>>> import numpy as np
>>> import numpy.linalg as la
>>> np.set_printoptions(precision=2, suppress=True, linewidth=160, floatmode="fixed")
>>> q, _ = la.qr(np.array([[0.0, -1.0, 1.9], [-1.5, 1.3, -0.2], [1.0, 0.0, -0.5]]))
>>> w = np.array([0, -2, 2])
>>> data = q @ np.diag(w) @ q.T
>>> print(data)
[[-0.63  1.05  1.58]
 [ 1.05  0.19  0.29]
 [ 1.58  0.29  0.44]]
>>> # symmetric, so the eigenvalues are real
>>> r = la.matrix_rank(data)
>>> print(r)
2
>>> null = la.svd(data)[2][r:].T
>>> print([int(la.matrix_rank(np.delete(data, i, axis=0))) for i in range(3)])
[1, 2, 2]
>>> print(null @ null.T)
[[ 0.00  0.00  0.00]
 [ 0.00  0.69 -0.46]
 [ 0.00 -0.46  0.31]]
>>> print(null.shape)
(3, 1)
>>> print(np.allclose(data @ null, 0))
True
>>> w, evecs = la.eigh(data)
>>> x0 = np.array([-3, 1, -1])
>>> print(np.round(evecs * np.abs(w) @ evecs.T, 2) + 0)
[[2.00 0.00 0.00]
 [0.00 0.62 0.92]
 [0.00 0.92 1.38]]
>>> print(round(np.abs(data).sum(axis=1).max(), 2), round(float(np.abs(w).max()), 2))
3.26 2.0
>>> print(round(float(x0 @ data @ x0), 2))
-2.48
>>> print(round(float(x0 @ data @ x0 / (x0 @ x0)), 2), np.round(w[0], 2), np.round(w[-1], 2))
-0.23 -2.0 2.0
>>> print(np.round(la.eigvalsh(data[1:, 1:]), 2) + 0)
[0.00 0.63]
>>> print((np.sign(evecs[:, -1].round(6)) == np.sign(evecs[0, -1].round(6))).astype(int))
[1 1 1]
>>> left, sigma, Vt = la.svd(data, full_matrices=False)
>>> print(left.shape, sigma.shape, Vt.shape)
(3, 3) (3,) (3, 3)
>>> print(np.allclose(left * sigma @ Vt, data))
True
>>> print(np.round(Vt @ Vt.T, 2) + 0)
[[1.00 0.00 0.00]
 [0.00 1.00 0.00]
 [0.00 0.00 1.00]]
>>> print(sigma.round(2) + 0)
[2.00 2.00 0.00]
>>> M = np.array([[0, 5, 3, 0], [0, 0, 3, 1], [0, 0, 0, 5], [0, 0, 0, 0]])
>>> # rank 3
>>> print(M @ M)
[[ 0  0 15 20]
 [ 0  0  0 15]
 [ 0  0  0  0]
 [ 0  0  0  0]]
>>> print(np.trace(M))
0
>>> print(np.sort(np.abs(la.eigvals(M))))
[0.00 0.00 0.00 0.00]
>>> print(np.allclose(M, M.T))
False
>>> print((M + M.T) / 2)
[[0.00 2.50 1.50 0.00]
 [2.50 0.00 1.50 0.50]
 [1.50 1.50 0.00 2.50]
 [0.00 0.50 2.50 0.00]]
>>> print(np.allclose(M @ M.T, M.T @ M))
False
>>> print(round(float(la.det(M)), 2))
0.0
>>> left, sigma, Vt = la.svd(M)
>>> evecs = Vt[:(sigma > 1e-8).sum()]
>>> rng = np.random.default_rng(292220)
>>> x0 = M[3] + -3 * M[1] + rng.integers(2) * np.eye(4)[0]
>>> print(x0)
[ 0.00  0.00 -9.00 -3.00]
>>> print(np.allclose(evecs.T @ evecs @ x0, x0))
True
>>> print(np.round(la.norm(x0 - evecs.T @ evecs @ x0), 2))
0.0
>>> print(la.matrix_rank(np.vstack([M, x0])))
3
>>> print(np.diag(evecs.T @ evecs))
[0.00 1.00 1.00 1.00]
>>> M2 = np.array([[2, 0, 1, 0], [2, 1, 1, 0]])
>>> E = M2.T @ M2
>>> print(E)
[[8 2 4 0]
 [2 1 1 0]
 [4 1 2 0]
 [0 0 0 0]]
>>> w, evecs = la.eigh(E)
>>> x0 = np.array([-3, 0, 3, 1])
>>> print(x0 @ E @ x0)
18
>>> print(evecs * np.maximum(w, 0) @ evecs.T)
[[8.00 2.00 4.00 0.00]
 [2.00 1.00 1.00 0.00]
 [4.00 1.00 2.00 0.00]
 [0.00 0.00 0.00 0.00]]
>>> left, sigma, Vt = la.svd(E)
>>> print(np.argmax(sigma[:-1] / (sigma[1:] + 1e-6)) + 1)
2
>>> print(sigma.round(2) + 0)
[10.52  0.48  0.00  0.00]
>>> M2 = left[:, :2] @ np.diag(sigma[:2]) @ Vt[:2]
>>> print(la.matrix_rank(M2))
2
>>> print(round(float(la.norm(E - M2) / la.norm(E)), 2))
0.0
>>> print(round(float(la.norm(E - M2, 2)), 2), round(float(sigma[2]), 2))
0.0 0.0
>>> lab = rng.permutation(4)
>>> print(lab)
[3 1 2 0]
>>> M2 = E[lab][:, lab]
>>> print(np.round(np.sort(np.abs(la.eigvals(M2))), 2) + 0)
[ 0.00  0.00  0.48 10.52]
>>> print(np.diag(M2))
[0 1 2 8]
>>> print(np.allclose(M2, E))
False
>>> X = np.load("dump.npy")
>>> print(X)
[[0 0 0 0]
 [1 2 1 2]
 [0 0 0 0]
 [1 2 1 2]]
>>> r = la.matrix_rank(X)
>>> print(r)
1
>>> null = la.svd(X)[2][r:].T
>>> print(null.shape)
(4, 3)
>>> print([int(la.matrix_rank(X[:i])) for i in range(1, len(X) + 1)])
[0, 1, 1, 1]
>>> print(la.matrix_rank(X.T @ X), la.matrix_rank(X @ X.T))
1 1
>>> th = np.radians(36)
>>> r_ = np.eye(4)
>>> r_[1, 1] = r_[2, 2] = np.cos(th)
>>> r_[1, 2], r_[2, 1] = -np.sin(th), np.sin(th)
>>> print(r_)
[[ 1.00  0.00  0.00  0.00]
 [ 0.00  0.81 -0.59  0.00]
 [ 0.00  0.59  0.81  0.00]
 [ 0.00  0.00  0.00  1.00]]
>>> M2 = X @ r_.T
>>> print(np.allclose(X @ X.T, M2 @ M2.T))
True
>>> print(np.abs(M2 - X).max(axis=0))
[0.00 0.97 0.98 0.00]
>>> print(np.round(la.svd(X, compute_uv=False), 2) + 0, np.round(la.svd(M2, compute_uv=False), 2) + 0)
[4.47 0.00 0.00 0.00] [4.47 0.00 0.00 0.00]
>>> print(np.allclose(la.norm(X, axis=1), la.norm(M2, axis=1)))
True
>>> print(round(float(la.det(r_)), 2), round(np.trace(r_), 2))
1.0 3.62
>>> M2 = np.array([[-1, 3], [-2, 0]])
>>> W2 = np.array([[-4, 3, -5], [6, -3, -3], [3, -4, 4]])
>>> K = np.kron(M2, W2)
>>> print(K)
[[  4  -3   5 -12   9 -15]
 [ -6   3   3  18  -9  -9]
 [ -3   4  -4   9 -12  12]
 [  8  -6  10   0   0   0]
 [-12   6   6   0   0   0]
 [ -6   8  -8   0   0   0]]
>>> x0 = np.array([2, 1, 2, 0, 0, 3])
>>> target = K @ x0
>>> print(target)
[-30 -30  26  30  -6 -20]
>>> print(la.solve(K, 4 * target))
[ 8.00  4.00  8.00  0.00 -0.00 12.00]
>>> print(la.solve(K, target + K[:, 1]))
[ 2.00  2.00  2.00  0.00 -0.00  3.00]
>>> M2 = K + rng.integers(-2, 3, (6, 4)) @ rng.integers(-2, 3, (4, 6))
>>> print(M2)
[[  4  -7  -1 -12  -2 -13]
 [ -6   0  -5  17 -18  -6]
 [ -2  -2   0  10 -15  11]
 [ 10  -8  16   0   5   0]
 [ -8  11   8  -1   4   5]
 [ -7  15 -12   0  -1   1]]
>>> print(np.abs(M2 - K).sum(axis=1))
[23 24 16 15 21 14]
>>> print(np.round(la.svd(M2 - K, compute_uv=False), 2) + 0)
[20.25 12.74  6.97  2.81  0.00  0.00]
>>> print(la.matrix_rank(M2 - K, tol=1e-8))
4
>>> print(M2 - K)
[[  0  -4  -6   0 -11   2]
 [  0  -3  -8  -1  -9   3]
 [  1  -6   4   1  -3  -1]
 [  2  -2   6   0   5   0]
 [  4   5   2  -1   4   5]
 [ -1   7  -4   0  -1   1]]
>>> cov = K.T @ K
>>> print(np.diag(cov))
[305 170 250 549 306 450]
>>> print(la.svd(K, compute_uv=False) ** 2)
[1091.74  432.98  349.43  138.58   13.08    4.19]
>>> print((K @ K.T).shape)
(6, 6)
>>> x0 = np.array([4, 4, -4, -4, 1, 1])
>>> target = K @ x0
>>> beta, lr = np.zeros(6), 1 / la.norm(K, 2) ** 2
>>> for i in range(8):
...     beta -= lr * K.T @ (K @ beta - target)
...     if i % 2 == 0: print(i, round(la.norm(K @ beta - target), 2))
... 
0 77.39
2 38.64
4 25.11
6 19.52
>>> print(beta)
[ 1.35  0.49 -4.03 -3.71  1.71  1.59]
>>> W0 = np.loadtxt("sample1.csv", delimiter=",")
>>> print(W0)
[[0.00 0.00 1.00 0.00]
 [0.00 0.00 1.00 1.00]
 [1.00 1.00 0.00 1.00]
 [0.00 1.00 1.00 0.00]]
>>> # equal to its transpose
>>> w, evecs = la.eigh(W0)
>>> x0 = np.array([2, -1, -2, -2])
>>> print(np.abs(W0).sum(axis=1).max(), round(float(np.abs(w).max()), 2))
3.0 2.17
>>> print(evecs * np.maximum(w, 0) @ evecs.T)
[[0.38 0.23 0.44 0.23]
 [0.23 0.64 0.66 0.64]
 [0.44 0.66 0.83 0.66]
 [0.23 0.64 0.66 0.64]]
>>> print(evecs * np.abs(w) @ evecs.T)
[[ 0.76  0.45 -0.12  0.45]
 [ 0.45  1.27  0.33  0.27]
 [-0.12  0.33  1.66  0.33]
 [ 0.45  0.27  0.33  1.27]]
>>> print(round(float(la.det(E)), 2))
0.0
>>> print(np.round(np.sort(la.eigvals(E).real), 2) + 0)
[ 0.00  0.00  0.48 10.52]
>>> print(np.flatnonzero(la.matrix_power((E != 0) + (E.T != 0) + np.eye(4), 4)[3]))
[3]
>>> x0 = np.array([4, 3, -5, -5])
>>> a = np.maximum(W0 @ x0, 0)
>>> print(np.tanh(W0 @ x0))
[-1.00 -1.00  0.96 -0.96]
>>> print(a)
[0.00 0.00 2.00 0.00]
>>> print(W0 * (a > 1e-9)[:, None])
[[0.00 0.00 0.00 0.00]
 [0.00 0.00 0.00 0.00]
 [1.00 1.00 0.00 1.00]
 [0.00 0.00 0.00 0.00]]
>>> print(np.flatnonzero(a > 1e-9))
[2]
>>> M2 = np.array([[-2, -2, 1], [-1, 2, 1]])
>>> W2 = np.kron(M2, W0)
>>> print(round(la.norm(W2, 2), 2), np.round(la.norm(M2, 2) * la.norm(W0, 2), 2))
6.62 6.62
>>> print(W2)
[[-0.00 -0.00 -2.00 -0.00 -0.00 -0.00 -2.00 -0.00  0.00  0.00  1.00  0.00]
 [-0.00 -0.00 -2.00 -2.00 -0.00 -0.00 -2.00 -2.00  0.00  0.00  1.00  1.00]
 [-2.00 -2.00 -0.00 -2.00 -2.00 -2.00 -0.00 -2.00  1.00  1.00  0.00  1.00]
 [-0.00 -2.00 -2.00 -0.00 -0.00 -2.00 -2.00 -0.00  0.00  1.00  1.00  0.00]
 [-0.00 -0.00 -1.00 -0.00  0.00  0.00  2.00  0.00  0.00  0.00  1.00  0.00]
 [-0.00 -0.00 -1.00 -1.00  0.00  0.00  2.00  2.00  0.00  0.00  1.00  1.00]
 [-1.00 -1.00 -0.00 -1.00  2.00  2.00  0.00  2.00  1.00  1.00  0.00  1.00]
 [-0.00 -1.00 -1.00 -0.00  0.00  2.00  2.00  0.00  0.00  1.00  1.00  0.00]]
>>> print(la.matrix_rank(W2))
8
>>> print(W2.shape)
(8, 12)
>>> A = np.loadtxt("w.csv", delimiter=",")
>>> print(A)
[[ 1.03 -5.29 -4.19]
 [ 0.95 -4.62 -3.75]
 [ 0.91 -4.29 -3.52]
 [ 0.60 -2.62 -2.31]
 [ 0.12 -0.82 -0.80]
 [ 0.05 -0.52 -0.52]
 [ 0.33  1.23  1.18]
 [ 0.88  2.15  1.95]
 [ 5.21  7.83  5.81]
 [11.61 16.14 10.70]]
>>> x0 = np.array([1, -2, 1])
>>> target = A @ x0
>>> print(np.round(la.pinv(A) @ A, 2) + 0)
[[1.00 0.00 0.00]
 [0.00 1.00 0.00]
 [0.00 0.00 1.00]]
>>> print(target)
[ 7.42  6.44  5.97  3.53  0.96  0.57 -0.95 -1.47 -4.64 -9.97]
>>> target = target + 0.3 * rng.normal(size=10)
>>> print(target)
[  7.38   5.96   4.93   3.96   1.01   0.48  -0.96  -1.38  -4.79 -10.13]
>>> beta, *_ = la.lstsq(A, target)
>>> print(np.round(la.norm(target - A @ beta), 2))
1.04
>>> print(np.round(A.T @ (target - A @ beta), 2) + 0)
[0.00 0.00 0.00]
>>> print([round(float(la.norm(la.solve(A.T @ A + lam * np.eye(3), A.T @ target))), 2) for lam in (0, 1, 10, 100)])
[2.14, 1.18, 0.96, 0.57]
